$ python -q
>>> import numpy as np
>>> import numpy.linalg as la
>>> np.set_printoptions(suppress=True, linewidth=120)
>>> X = np.load("a.npy")
>>> X
array([[0, 1],
       [1, 0]])
>>> rng = np.random.default_rng(1961)
>>> other = X + rng.integers(-2, 3, (2, 1)) @ rng.integers(-2, 3, (1, 2))
>>> other
array([[0, 1],
       [1, 0]])
>>> la.matrix_rank(other - X, tol=1e-8)
np.int64(0)
>>> arr = np.loadtxt("layer14.csv", delimiter=",")
>>> arr
array([[-5.,  7.,  3.,  5.,  0.,  6.,  2.],
       [-8.,  0.,  8.,  1.,  5., -9.,  9.],
       [-9.,  5.,  0.,  4.,  2., -3.,  3.],
       [ 3.,  7., -5.,  4., -5., 15., -7.]])
>>> Uu, sv, VT = la.svd(arr)
>>> vecs = VT[:(sv > 1e-8).sum()]
>>> vec = arr[3] + 3 * arr[0] + rng.integers(2) * np.eye(7)[6]
>>> vec
array([-12.,  28.,   4.,  19.,  -5.,  33.,   0.])
>>> np.allclose(vecs.T @ vecs @ vec, vec)
False
>>> np.round(np.diag(vecs.T @ vecs), 2)
array([0.57, 0.39, 0.72, 0.19, 0.08, 0.73, 0.32])
>>> la.matrix_rank(np.vstack([arr, vec]))
np.int64(4)
>>> rank = la.matrix_rank(arr)
>>> rank
np.int64(3)
>>> ns = la.svd(arr)[2][rank:].T
>>> [int(la.matrix_rank(arr[:i])) for i in range(1, len(arr) + 1)]
[1, 2, 3, 3]
>>> [int(la.matrix_rank(arr[:, :j + 1])) for j in range(7)]
[1, 2, 3, 3, 3, 3, 3]
>>> other = arr / la.norm(arr, axis=1)
Traceback (most recent call last):
  File "<python-input-23>", line 1, in <module>
    other = arr / la.norm(arr, axis=1)
            ~~~~^~~~~~~~~~~~~~~~~~~~~~
ValueError: operands could not be broadcast together with shapes (4,7) (4,) 
>>> other = arr / la.norm(arr, axis=1, keepdims=True)
>>> cov = other @ other.T
>>> cov[3].round(2)
array([ 0.47, -0.8 , -0.22,  1.  ])
>>> round(np.degrees(np.arccos(np.clip(cov[3, 0], -1, 1))), 2)
np.float64(61.72)
>>> (cov - 2 * np.eye(4)).round(6).argmax(axis=1)
array([2, 2, 1, 0])
>>> np.round(la.norm(other, axis=1), 2)
array([1., 1., 1., 1.])
>>> np.argwhere(np.triu(np.abs(cov) > 0.95, 1))
array([], shape=(0, 2), dtype=int64)
>>> feats = np.load("m.npy")
>>> feats
array([[1, 2, 1, 2, 1, 2, 3, 0],
       [0, 1, 0, 0, 3, 1, 0, 0],
       [0, 0, 2, 3, 3, 2, 0, 3],
       [0, 0, 0, 2, 3, 3, 1, 0],
       [0, 0, 0, 0, 0, 2, 1, 1],
       [0, 0, 0, 0, 0, 3, 0, 2],
       [0, 0, 0, 0, 0, 0, 1, 1],
       [0, 0, 0, 0, 0, 0, 0, 0]])
>>> # triangular
>>> rank = la.matrix_rank(feats)
>>> rank
np.int64(7)
>>> ns = la.svd(feats)[2][rank:].T
>>> ns.shape
(8, 1)
>>> np.abs(np.diag(la.qr(feats)[1])) > 1e-9
array([ True,  True,  True,  True, False,  True,  True, False])
>>> np.allclose(feats[:-1].T @ la.lstsq(feats[:-1].T, feats[-1])[0], feats[-1])
True
>>> Uu, sv, VT = la.svd(feats)
>>> sv.round(2)
array([8.7 , 3.79, 3.5 , 2.82, 1.61, 1.05, 0.23, 0.  ])
>>> np.argmax(sv[:-1] / (sv[1:] + 1e-6)) + 1
np.int64(7)
>>> other = Uu[:, :7] @ np.diag(sv[:7]) @ VT[:7]
>>> la.matrix_rank(feats, rtol=0.05)
np.int64(6)
>>> la.matrix_rank(other)
np.int64(7)
>>> M = np.tril(np.array([[0, 1, 2], [1, 1, 1], [1, 0, 2]]), -1) + np.eye(3, dtype=int)
>>> M
array([[1, 0, 0],
       [1, 1, 0],
       [1, 0, 1]])
>>> other = M / la.norm(M, axis=1, keepdims=True)
>>> cov = other @ other.T
>>> cov.round(2)
array([[1.  , 0.71, 0.71],
       [0.71, 1.  , 0.5 ],
       [0.71, 0.5 , 1.  ]])
>>> np.round(la.norm(other, axis=1), 2)
array([1., 1., 1.])
>>> round(float(np.degrees(np.arccos(np.clip(cov[1, 0], -1, 1)))), 2)
45.0
>>> cov[1].round(2)
array([0.71, 1.  , 0.5 ])
>>> np.argwhere(np.triu(np.abs(cov) > 0.95, 1))
array([], shape=(0, 2), dtype=int64)
>>> F = np.array([[0, 0, -2, 1, -2],
...     [0, 0, -4, 1, 1],
...     [2, 4, 0, 1, 0],
...     [-1, -1, -1, 0, 3],
...     [2, -1, 0, -3, 0]])
>>> Uu, sv, VT = la.svd(F)
>>> sv.round(2) + 0
array([5.02, 5.02, 3.44, 3.44, 0.  ])
>>> np.argmax(sv[:-1] / (sv[1:] + 1e-6)) + 1
np.int64(4)
>>> other = Uu[:, :4] @ np.diag(sv[:4]) @ VT[:4]
>>> np.round(np.abs(F - other).max(), 2)
np.float64(0.0)
>>> np.round(la.norm(F - other) / la.norm(F), 2)
np.float64(0.0)
>>> other.round(2) + 0
array([[ 0.,  0., -2.,  1., -2.],
       [ 0.,  0., -4.,  1.,  1.],
       [ 2.,  4.,  0.,  1.,  0.],
       [-1., -1., -1.,  0.,  3.],
       [ 2., -1.,  0., -3.,  0.]])
>>> Uu, sv, VT = la.svd(F)
>>> vecs = VT[:(sv > 1e-8).sum()]
>>> vec = F[0] + 5 * F[4] + rng.integers(2) * np.eye(5)[2]
>>> vec
array([ 10.,  -5.,  -2., -14.,  -2.])
>>> np.allclose(vecs.T @ vecs @ vec, vec)
True
>>> other = np.array([[0, 3], [0, -3], [0, -3], [-1, 2], [0, 1]])
>>> np.einsum("ij->j", F)
array([ 3,  2, -7,  0,  2])
>>> K = np.load("x.npy")
>>> K
array([[0, 1, 1, 0, 1, 1],
       [1, 0, 0, 1, 1, 1],
       [1, 0, 0, 1, 1, 1],
       [0, 1, 1, 0, 0, 1],
       [1, 1, 1, 0, 0, 1],
       [1, 1, 1, 1, 1, 0]])
>>> other = K / la.norm(K, axis=1, keepdims=True)
>>> cov = other @ other.T
>>> round(float(np.degrees(np.arccos(np.clip(cov[4, 2], -1, 1)))), 2)
60.0
>>> np.argwhere(np.triu(np.abs(cov) > 0.95, 1))
array([[1, 2]])
>>> cov[4].round(2)
array([0.75, 0.5 , 0.5 , 0.87, 1.  , 0.67])
>>> (np.abs(cov) > 0.9).astype(int)
array([[1, 0, 0, 0, 0, 0],
       [0, 1, 1, 0, 0, 0],
       [0, 1, 1, 0, 0, 0],
       [0, 0, 0, 1, 0, 0],
       [0, 0, 0, 0, 1, 0],
       [0, 0, 0, 0, 0, 1]])
>>> cov.round(2)
array([[1.  , 0.5 , 0.5 , 0.87, 0.75, 0.67],
       [0.5 , 1.  , 1.  , 0.29, 0.5 , 0.67],
       [0.5 , 1.  , 1.  , 0.29, 0.5 , 0.67],
       [0.87, 0.29, 0.29, 1.  , 0.87, 0.52],
       [0.75, 0.5 , 0.5 , 0.87, 1.  , 0.67],
       [0.67, 0.67, 0.67, 0.52, 0.67, 1.  ]])
>>> E = np.load("mat.npy")
>>> E
array([[ -5.73,   0.  ,  -6.83,   8.  ,   2.28],
       [ -1.58,  -0.02,  -1.86,   2.18,   0.63],
       [  0.13,   0.03,   0.15,  -0.19,  -0.08],
       [  0.37,  -0.01,   0.47,  -0.53,  -0.12],
       [  0.11,  -0.02,   0.14,  -0.16,  -0.05],
       [  1.77,   0.01,   2.14,  -2.47,  -0.71],
       [ -8.67,  -0.02, -10.43,  12.2 ,   3.48],
       [  0.94,   0.  ,   1.13,  -1.33,  -0.4 ],
       [  2.15,   0.03,   2.6 ,  -3.03,  -0.81],
       [ -1.55,   0.03,  -1.9 ,   2.2 ,   0.61],
       [  9.19,   0.  ,  11.03, -12.86,  -3.68],
       [  2.21,  -0.03,   2.65,  -3.11,  -0.91],
       [ -3.4 ,  -0.01,  -4.14,   4.75,   1.36],
       [  0.13,   0.02,   0.12,  -0.16,  -0.03],
       [ -0.36,  -0.02,  -0.46,   0.53,   0.12],
       [ -7.29,   0.01,  -8.77,  10.21,   2.91],
       [ -2.84,   0.  ,  -3.45,   4.02,   1.14],
       [-11.13,  -0.04, -13.33,  15.58,   4.47],
       [  0.23,  -0.01,   0.24,  -0.26,  -0.08],
       [  3.27,   0.02,   3.88,  -4.59,  -1.29],
       [ -4.79,  -0.02,  -5.75,   6.71,   1.88],
       [ -0.43,  -0.02,  -0.5 ,   0.59,   0.19]])
>>> P = E @ la.solve(E.T @ E, E.T)
>>> np.round(np.diag(P), 2)
array([0.27, 0.12, 0.25, 0.13, 0.06, 0.08, 0.38, 0.08, 0.36, 0.22, 0.26, 0.25, 0.52, 0.14, 0.17, 0.22, 0.15, 0.42,
       0.32, 0.3 , 0.19, 0.11])
>>> np.allclose(P @ P, P)
True
>>> np.round(P @ E[:, 1], 2) + 0
array([ 0.  , -0.02,  0.03, -0.01, -0.02,  0.01, -0.02,  0.  ,  0.03,  0.03,  0.  , -0.03, -0.01,  0.02, -0.02,  0.01,
        0.  , -0.04, -0.01,  0.02, -0.02, -0.02])
>>> O, vecs = la.qr(E[:, :4])[0], la.qr(E[:, 4:])[0]
>>> sv = la.svd(O.T @ vecs, compute_uv=False)
>>> (sv > 0.9).sum()
np.int64(1)
>>> blk = np.stack([E, 4 * E, E[::-1]])
>>> la.matrix_rank(blk)
array([5, 5, 5])
>>> (blk @ E.T).shape
(3, 22, 22)
>>> np.round(la.norm(blk, axis=(1, 2)), 2)
array([ 44.9 , 179.61,  44.9 ])
>>> blk.shape
(3, 22, 5)
>>> J = np.loadtxt("block10.csv", delimiter=",")
>>> J
array([[-10.,   5.,   6.],
       [  3.,   3.,   6.],
       [  1.,   1.,  18.]])
>>> def softmax(z):
...     e = np.exp(z - z.max(axis=-1, keepdims=True))
...     return e / e.sum(axis=-1, keepdims=True)
... 
>>> np.round(softmax(10 * J[0]), 2) + 0
array([0., 0., 1.])
>>> softmax(J).sum(axis=1)
array([1., 1., 1.])
>>> scores = J @ J.T / np.sqrt(3)
>>> np.round(softmax(scores)[0] @ J, 2)
array([-10.,   5.,   6.])
>>> softmax(scores).round(6).argmax(axis=1)
array([0, 2, 2])
>>> vec = np.array([-1, 3, -3])
>>> rhs = J @ vec
>>> b, lr = np.zeros(3), 1 / la.norm(J, 2) ** 2
>>> for i in range(60):
...     b -= lr * J.T @ (J @ b - rhs)
...     if i % 10 == 0: print(i, round(la.norm(J @ b - rhs), 2))
... 
0 20.44
10 7.01
20 5.39
30 4.15
40 3.2
50 2.47
>>> np.round(la.cond(J), 2)
np.float64(6.24)
>>> labels = rng.permutation(3)
>>> labels
array([0, 2, 1])
>>> other = J[labels][:, labels]
>>> np.trace(other)
np.float64(11.0)
>>> np.allclose(other, J)
False
>>> np.round(np.sort(np.abs(la.eigvals(other))), 2)
array([ 3.44, 11.17, 18.72])
>>> other = J + rng.integers(-2, 3, (3, 2)) @ rng.integers(-2, 3, (2, 3))
>>> other
array([[-10.,   3.,   5.],
       [  3.,   1.,   8.],
       [  1.,   6.,  22.]])
>>> np.abs(other - J).sum(axis=1)
array([3., 4., 9.])
